% ipython --no-banner

In [1]: import numpy as np

In [2]: np.set_printoptions(precision=2, suppress=True, linewidth=120)

In [3]: m1 = np.load("w.npy")

In [4]: m1
Out[4]: 
array([[  0,   0,   0,   0],
       [  9,  -6,  15, -10],
       [  0,   0,   0,   0],
       [  3,  -2,   0,   0]])

In [5]: cov = m1.T @ m1

In [6]: np.diag(cov)
Out[6]: array([ 90,  40, 225, 100])

In [7]: np.allclose(cov, cov.T)
Out[7]: True

In [8]: np.linalg.matrix_rank(cov)
Out[8]: np.int64(2)

In [9]: (m1 @ m1.T).shape
Out[9]: (4, 4)

In [10]: w1 = np.array([[0, -2, 2, -2, 2],
    ...:     [-2, 0, -2, -2, -2],
    ...:     [2, 2, 0, -2, 3],
    ...:     [-3, 2, -1, 0, 1]])

In [11]: c = np.array([9, 3, 7, 2, 6])

In [12]: act = np.maximum(m1 @ w1 + c, 0)

In [13]: act
Out[13]: 
array([[ 9,  3,  7,  2,  6],
       [81,  0, 47,  0, 71],
       [ 9,  3,  7,  2,  6],
       [13,  0, 17,  0, 16]])

In [14]: np.linalg.matrix_rank(act)
Out[14]: np.int64(3)

In [15]: basis = np.array([[2, 2], [1, 5], [7, -3], [8, 7], [0, 1]])

In [16]: w1 @ basis
Out[16]: 
array([[ -4, -28],
       [-34, -14],
       [-10,   3],
       [-11,   8]])

In [17]: (act @ basis).round(6).argmax(axis=1)
Out[17]: array([0, 0, 0, 0])

In [18]: act @ basis
Out[18]: 
array([[ 86,  32],
       [491,  92],
       [ 86,  32],
       [145,  -9]])

In [19]: J = np.array([[1, 2, 0, 2, 1, 0],
    ...:     [0, 2, 1, 2, 0, 2],
    ...:     [0, 0, 2, 2, 2, 0],
    ...:     [0, 0, 0, 0, 1, 1],
    ...:     [0, 0, 0, 0, 0, 2],
    ...:     [0, 0, 0, 0, 0, 2]])

In [20]: J
Out[20]: 
array([[1, 2, 0, 2, 1, 0],
       [0, 2, 1, 2, 0, 2],
       [0, 0, 2, 2, 2, 0],
       [0, 0, 0, 0, 1, 1],
       [0, 0, 0, 0, 0, 2],
       [0, 0, 0, 0, 0, 2]])

In [21]: rk = np.linalg.matrix_rank(J)

In [22]: rk
Out[22]: np.int64(5)

In [23]: N = np.linalg.svd(J)[2][rk:].T

In [24]: [int(np.linalg.matrix_rank(J[:, :j + 1])) for j in range(6)]
Out[24]: [1, 2, 3, 3, 4, 5]

In [25]: np.linalg.matrix_rank(J.T @ J), np.linalg.matrix_rank(J @ J.T)
Out[25]: (np.int64(5), np.int64(5))
